$ ipython --no-banner

In [1]: import numpy as np

In [2]: from numpy import linalg as LA

In [3]: np.set_printoptions(suppress=True, linewidth=140)

In [4]: rnd = lambda a: np.round(a, 2) + 0

In [5]: K = np.loadtxt("out18.csv", delimiter=",")

In [6]: K
Out[6]: 
array([[ 1.,  0.,  0.,  0.,  0.],
       [-3.,  1.,  0.,  0.,  0.],
       [ 1.,  2.,  1.,  0.,  0.],
       [ 3., -2.,  2.,  1.,  0.],
       [ 3., -2.,  3.,  3.,  1.]])

In [7]: M2 = K / np.sqrt((K ** 2).mean(axis=1, keepdims=True))

In [8]: rnd(LA.norm(M2, axis=1))
Out[8]: array([2.24, 2.24, 2.24, 2.24, 2.24])

In [9]: LA.matrix_rank(K - K.mean(axis=1, keepdims=True))
Out[9]: np.int64(4)

In [10]: LA.matrix_rank(M2) == LA.matrix_rank(K)
Out[10]: np.True_

In [11]: evals, vecs = LA.eig(K)

In [12]: np.prod(evals)
Out[12]: np.float64(1.0)

In [13]: rnd(np.sort(LA.eigvals(K.T)))
Out[13]: array([1., 1., 1., 1., 1.])

In [14]: [round(float(x), 2) for x in LA.svd(K, compute_uv=False)[:3]]
Out[14]: [7.36, 2.52, 2.43]

In [15]: rnd(LA.norm(K, 2) / LA.norm(K))
Out[15]: np.float64(0.9)

In [16]: round(np.log10(LA.cond(K)))
Out[16]: 2

In [17]: rnd(np.abs(LA.svd(K)[2][-1]))
Out[17]: array([0.03, 0.09, 0.21, 0.52, 0.83])

In [18]: E = np.maximum(np.array([[-2, 0, 1],
    ...:     [1, 1, 0],
    ...:     [1, -3, -1],
    ...:     [2, -3, -2],
    ...:     [1, -1, 1],
    ...:     [-3, 1, 0],
    ...:     [-3, -2, -3],
    ...:     [-2, -2, 3],
    ...:     [-1, -1, 3],
    ...:     [-2, -3, 0],
    ...:     [-2, -1, 2],
    ...:     [2, -3, 0],
    ...:     [-2, -2, -3],
    ...:     [-2, 1, 0],
    ...:     [2, -3, 3],
    ...:     [-2, 3, 3],
    ...:     [3, 1, 0],
    ...:     [-1, 2, 2],
    ...:     [0, 2, 0],
    ...:     [0, 3, 2],
    ...:     [-2, -2, -2],
    ...:     [1, 2, -2],
    ...:     [-1, -1, 1],
    ...:     [-1, -1, -2],
    ...:     [1, -3, 3],
    ...:     [-2, 3, 2],
    ...:     [-1, 1, -2],
    ...:     [-1, 1, -3],
    ...:     [1, 3, 2],
    ...:     [-1, 2, -1],
    ...:     [-1, 3, 1]]) @ np.array([[0, 4, 1, 3], [0, 3, 4, 3], [4, 3, 1, 0]]) + np.array([0, 1, -1, -2]), 0)

In [19]: E
Out[19]: 
array([[ 4,  0,  0,  0],
       [ 0,  8,  4,  4],
       [ 0,  0,  0,  0],
       [ 0,  0,  0,  0],
       [ 4,  5,  0,  0],
       [ 0,  0,  0,  0],
       [ 0,  0,  0,  0],
       [12,  0,  0,  0],
       [12,  3,  0,  0],
       [ 0,  0,  0,  0],
       [ 8,  0,  0,  0],
       [ 0,  0,  0,  0],
       [ 0,  0,  0,  0],
       [ 0,  0,  1,  0],
       [12,  9,  0,  0],
       [12, 11, 12,  1],
       [ 0, 16,  6, 10],
       [ 8,  9,  8,  1],
       [ 0,  7,  7,  4],
       [ 8, 16, 13,  7],
       [ 0,  0,  0,  0],
       [ 0,  5,  6,  7],
       [ 4,  0,  0,  0],
       [ 0,  0,  0,  0],
       [12,  5,  0,  0],
       [ 8,  8, 11,  1],
       [ 0,  0,  0,  0],
       [ 0,  0,  0,  0],
       [ 8, 20, 14, 10],
       [ 0,  0,  5,  1],
       [ 4,  9, 11,  4]])

In [20]: Z = E[[2, 18]].astype(float)

In [21]: for _ in range(3):
    ...:     z = LA.norm(E[:, None] - Z, axis=-1).argmin(axis=1)
    ...:     Z = np.array([E[z == j].mean(axis=0) for j in range(2)])
    ...: 

In [22]: z
Out[22]: array([0, 1, 0, 0, 0, 0, 0, 0, 0, 0, 0, 0, 0, 0, 1, 1, 1, 1, 1, 1, 0, 1, 0, 0, 0, 1, 0, 0, 1, 0, 1])

In [23]: rnd(Z[1] - Z[0])
Out[23]: array([ 2.65, 10.08,  8.06,  4.4 ])

In [24]: np.bincount(z)
Out[24]: array([20, 11])

In [25]: E.sum(axis=0)
Out[25]: array([116, 131,  98,  50])

In [26]: rnd(E.mean(axis=0))
Out[26]: array([3.74, 4.23, 3.16, 1.61])

In [27]: rnd(LA.svd(E, compute_uv=False))
Out[27]: array([55.95, 25.56, 12.07,  6.32])

In [28]: np.unravel_index(np.abs(E).argmax(), E.shape)
Out[28]: (np.int64(28), np.int64(1))

In [29]: rnd(LA.norm(E))
Out[29]: np.float64(63.0)

In [30]: np.count_nonzero(E)
Out[30]: np.int64(51)

In [31]: E - E[0]
Out[31]: 
array([[ 0,  0,  0,  0],
       [-4,  8,  4,  4],
       [-4,  0,  0,  0],
       [-4,  0,  0,  0],
       [ 0,  5,  0,  0],
       [-4,  0,  0,  0],
       [-4,  0,  0,  0],
       [ 8,  0,  0,  0],
       [ 8,  3,  0,  0],
       [-4,  0,  0,  0],
       [ 4,  0,  0,  0],
       [-4,  0,  0,  0],
       [-4,  0,  0,  0],
       [-4,  0,  1,  0],
       [ 8,  9,  0,  0],
       [ 8, 11, 12,  1],
       [-4, 16,  6, 10],
       [ 4,  9,  8,  1],
       [-4,  7,  7,  4],
       [ 4, 16, 13,  7],
       [-4,  0,  0,  0],
       [-4,  5,  6,  7],
       [ 0,  0,  0,  0],
       [-4,  0,  0,  0],
       [ 8,  5,  0,  0],
       [ 4,  8, 11,  1],
       [-4,  0,  0,  0],
       [-4,  0,  0,  0],
       [ 4, 20, 14, 10],
       [-4,  0,  5,  1],
       [ 0,  9, 11,  4]])

In [32]: np.diff(E, axis=0)
Out[32]: 
array([[ -4,   8,   4,   4],
       [  0,  -8,  -4,  -4],
       [  0,   0,   0,   0],
       [  4,   5,   0,   0],
       [ -4,  -5,   0,   0],
       [  0,   0,   0,   0],
       [ 12,   0,   0,   0],
       [  0,   3,   0,   0],
       [-12,  -3,   0,   0],
       [  8,   0,   0,   0],
       [ -8,   0,   0,   0],
       [  0,   0,   0,   0],
       [  0,   0,   1,   0],
       [ 12,   9,  -1,   0],
       [  0,   2,  12,   1],
       [-12,   5,  -6,   9],
       [  8,  -7,   2,  -9],
       [ -8,  -2,  -1,   3],
       [  8,   9,   6,   3],
       [ -8, -16, -13,  -7],
       [  0,   5,   6,   7],
       [  4,  -5,  -6,  -7],
       [ -4,   0,   0,   0],
       [ 12,   5,   0,   0],
       [ -4,   3,  11,   1],
       [ -8,  -8, -11,  -1],
       [  0,   0,   0,   0],
       [  8,  20,  14,  10],
       [ -8, -20,  -9,  -9],
       [  4,   9,   6,   3]])

In [33]: x0 = np.array([2, -1, 2, 0])

In [34]: h = np.maximum(E @ x0, 0)

In [35]: E.T @ h
Out[35]: array([2504, 2331, 2006,  683])

In [36]: E * (h > 1e-9)[:, None]
Out[36]: 
array([[ 4,  0,  0,  0],
       [ 0,  0,  0,  0],
       [ 0,  0,  0,  0],
       [ 0,  0,  0,  0],
       [ 4,  5,  0,  0],
       [ 0,  0,  0,  0],
       [ 0,  0,  0,  0],
       [12,  0,  0,  0],
       [12,  3,  0,  0],
       [ 0,  0,  0,  0],
       [ 8,  0,  0,  0],
       [ 0,  0,  0,  0],
       [ 0,  0,  0,  0],
       [ 0,  0,  1,  0],
       [12,  9,  0,  0],
       [12, 11, 12,  1],
       [ 0,  0,  0,  0],
       [ 8,  9,  8,  1],
       [ 0,  7,  7,  4],
       [ 8, 16, 13,  7],
       [ 0,  0,  0,  0],
       [ 0,  5,  6,  7],
       [ 4,  0,  0,  0],
       [ 0,  0,  0,  0],
       [12,  5,  0,  0],
       [ 8,  8, 11,  1],
       [ 0,  0,  0,  0],
       [ 0,  0,  0,  0],
       [ 8, 20, 14, 10],
       [ 0,  0,  5,  1],
       [ 4,  9, 11,  4]])

In [37]: np.flatnonzero(h > 1e-9)
Out[37]: array([ 0,  4,  7,  8, 10, 13, 14, 15, 17, 18, 19, 21, 22, 24, 25, 28, 29, 30])

In [38]: h
Out[38]: array([ 8,  0,  0,  0,  3,  0,  0, 24, 21,  0, 16,  0,  0,  2, 15, 37,  0, 23,  7, 26,  0,  7,  8,  0, 19, 30,  0,  0, 24, 10, 21])

In [39]: np.maximum(E @ x0, 0) - np.maximum(-E @ x0, 0)
Out[39]: array([ 8,  0,  0,  0,  3,  0,  0, 24, 21,  0, 16,  0,  0,  2, 15, 37, -4, 23,  7, 26,  0,  7,  8,  0, 19, 30,  0,  0, 24, 10, 21])

In [40]: P = E @ LA.solve(E.T @ E, E.T)

In [41]: rnd(LA.eigvalsh(P))
Out[41]: array([0., 0., 0., 0., 0., 0., 0., 0., 0., 0., 0., 0., 0., 0., 0., 0., 0., 0., 0., 0., 0., 0., 0., 0., 0., 0., 0., 1., 1., 1., 1.])

In [42]: LA.matrix_rank(np.eye(31) - P)
Out[42]: np.int64(27)

In [43]: z = E[:, 3] > np.median(E[:, 3])

In [44]: r0 = E[z].mean(axis=0) - E[~z].mean(axis=0)

In [45]: z.astype(int)
Out[45]: array([0, 1, 0, 0, 0, 0, 0, 0, 0, 0, 0, 0, 0, 0, 0, 1, 1, 1, 1, 1, 0, 1, 0, 0, 0, 1, 0, 0, 1, 1, 1])

In [46]: np.argsort(-np.abs(r0).round(6), kind="stable")
Out[46]: array([1, 2, 3, 0])

In [47]: r0 = np.array([2, 0, 2, 0, 2])

In [48]: g = np.array([5, 3, 4])

In [49]: M = np.outer(r0, g)

In [50]: M
Out[50]: 
array([[10,  6,  8],
       [ 0,  0,  0],
       [10,  6,  8],
       [ 0,  0,  0],
       [10,  6,  8]])

In [51]: def softmax(z):
    ...:     e = np.exp(z - z.max(axis=-1, keepdims=True))
    ...:     return e / e.sum(axis=-1, keepdims=True)
    ...: 

In [52]: rnd(softmax(M).sum(axis=1))
Out[52]: array([1., 1., 1., 1., 1.])

In [53]: rnd(softmax(M[2] + -1))
Out[53]: array([0.87, 0.02, 0.12])

In [54]: rnd(softmax(10 * M[2]))
Out[54]: array([1., 0., 0.])

In [55]: S = M @ M.T / np.sqrt(3)

In [56]: softmax(S)[2] @ M
Out[56]: array([10.,  6.,  8.])

In [57]: softmax(S).round(6).argmax(axis=1)
Out[57]: array([0, 0, 0, 0, 0])

In [58]: rnd(softmax(S))
Out[58]: 
array([[0.33, 0.  , 0.33, 0.  , 0.33],
       [0.2 , 0.2 , 0.2 , 0.2 , 0.2 ],
       [0.33, 0.  , 0.33, 0.  , 0.33],
       [0.2 , 0.2 , 0.2 , 0.2 , 0.2 ],
       [0.33, 0.  , 0.33, 0.  , 0.33]])

In [59]: F = np.load("a.npy")

In [60]: F
Out[60]: 
array([[49,  7],
       [ 7,  1]])

In [61]: Uu, sigma, VT = LA.svd(F)

In [62]: vecs = VT[:(sigma > 1e-8).sum()]

In [63]: rng = np.random.default_rng(7024)

In [64]: x0 = F[0] + 5 * F[1] + rng.integers(2) * np.eye(2)[1]

In [65]: x0
Out[65]: array([84., 13.])

In [66]: rnd(np.diag(vecs.T @ vecs))
Out[66]: array([0.98, 0.02])

In [67]: rnd(vecs.T @ vecs)
Out[67]: 
array([[0.98, 0.14],
       [0.14, 0.02]])

In [68]: rnd(LA.norm(x0 - vecs.T @ vecs @ x0))
Out[68]: np.float64(0.99)

In [69]: Uu, sigma, VT = LA.svd(F, full_matrices=False)

In [70]: rnd(sigma / sigma[0])
Out[70]: array([1., 0.])

In [71]: (sigma > 1e-8).sum()
Out[71]: np.int64(1)

In [72]: rnd(VT @ VT.T)
Out[72]: 
array([[1., 0.],
       [0., 1.]])
